$ python3 -q
>>> import numpy as np
>>> np.set_printoptions(precision=2, suppress=True, linewidth=120, sign=" ")
>>> A = np.load("dump.npy")
>>> A
array([[ 0,  1,  0,  0,  0],
       [ 1,  0,  0,  0,  0],
       [ 0,  0,  0,  0,  0],
       [ 0,  0,  0,  0,  1],
       [ 0,  0,  0,  1,  0]])
>>> # rank 4
>>> np.linalg.cond(A) > 100
np.True_
>>> np.argsort(-np.linalg.norm(A, axis=0).round(6), kind="stable")[:3]
array([ 0,  1,  3])
>>> np.linalg.matrix_rank(A, rtol=0.1)
np.int64(4)
>>> round(np.linalg.norm(A, 2) / np.linalg.norm(A), 2)
np.float64(0.5)
>>> [round(float(x), 2) for x in np.linalg.svd(A, compute_uv=False)[:3]]
[1.0, 1.0, 1.0]
>>> ev, evecs = np.linalg.eigvalsh(A)
Traceback (most recent call last):
  File "<python-input-10>", line 1, in <module>
    ev, evecs = np.linalg.eigvalsh(A)
    ^^^^^^^^^
ValueError: too many values to unpack (expected 2)
>>> ev, evecs = np.linalg.eigh(A)
>>> np.linalg.eigvalsh(A + -2 * np.eye(5))
array([-3., -3., -2., -1., -1.])
>>> np.round(evecs.T @ A @ evecs, 2) + 0
array([[-1.,  0.,  0.,  0.,  0.],
       [ 0., -1.,  0.,  0.,  0.],
       [ 0.,  0.,  0.,  0.,  0.],
       [ 0.,  0.,  0.,  1.,  0.],
       [ 0.,  0.,  0.,  0.,  1.]])
>>> ev
array([-1., -1.,  0.,  1.,  1.])
>>> (ev > 1e-8).sum(), (ev < -1e-8).sum()
(np.int64(2), np.int64(2))
>>> np.linalg.eigvalsh(A @ A)
array([ 0.,  1.,  1.,  1.,  1.])
>>> np.round(evecs @ np.diag(ev) @ evecs.T, 2) + 0
array([[ 0.,  1.,  0.,  0.,  0.],
       [ 1.,  0.,  0.,  0.,  0.],
       [ 0.,  0.,  0.,  0.,  0.],
       [ 0.,  0.,  0.,  0.,  1.],
       [ 0.,  0.,  0.,  1.,  0.]])
>>> W0 = np.array([[-3.0, 4.0, 0.0, 0.0, 0.0, 0.0, 0.0, 0.0],
...     [4.0, -2.0, 4.0, 0.0, 0.0, 0.0, 0.0, 0.0],
...     [0.0, 4.0, 2.0, 4.0, 0.0, 0.0, 0.0, 0.0],
...     [0.0, 0.0, 4.0, -3.0, 4.0, 0.0, 0.0, 0.0],
...     [0.0, 0.0, 0.0, 4.0, -3.0, 4.0, 0.0, 0.0],
...     [0.0, 0.0, 0.0, 0.0, 4.0, 1.0, 4.0, 0.0],
...     [0.0, 0.0, 0.0, 0.0, 0.0, 4.0, -1.0, 4.0],
...     [0.0, 0.0, 0.0, 0.0, 0.0, 0.0, 4.0, 0.0]])
>>> f = np.array([-2, -2])
>>> np.cross(W0[7, :3], W0[2, :3])
array([ 0.,  0.,  0.])
>>> np.convolve(W0[7], f)
array([ 0.,  0.,  0.,  0.,  0.,  0., -8., -8.,  0.])
>>> np.array([np.convolve(row, f, "same") for row in W0])
array([[  6.,  -2.,  -8.,   0.,   0.,   0.,   0.,   0.],
       [ -8.,  -4.,  -4.,  -8.,   0.,   0.,   0.,   0.],
       [  0.,  -8., -12., -12.,  -8.,   0.,   0.,   0.],
       [  0.,   0.,  -8.,  -2.,  -2.,  -8.,   0.,   0.],
       [  0.,   0.,   0.,  -8.,  -2.,  -2.,  -8.,   0.],
       [  0.,   0.,   0.,   0.,  -8., -10., -10.,  -8.],
       [  0.,   0.,   0.,   0.,   0.,  -8.,  -6.,  -6.],
       [  0.,   0.,   0.,   0.,   0.,   0.,  -8.,  -8.]])
>>> np.round(np.linalg.norm(W0, 1), 2), np.round(np.linalg.norm(W0, np.inf), 2)
(np.float64(11.0), np.float64(11.0))
>>> round(np.linalg.norm(W0, "nuc"), 2)
np.float64(39.83)
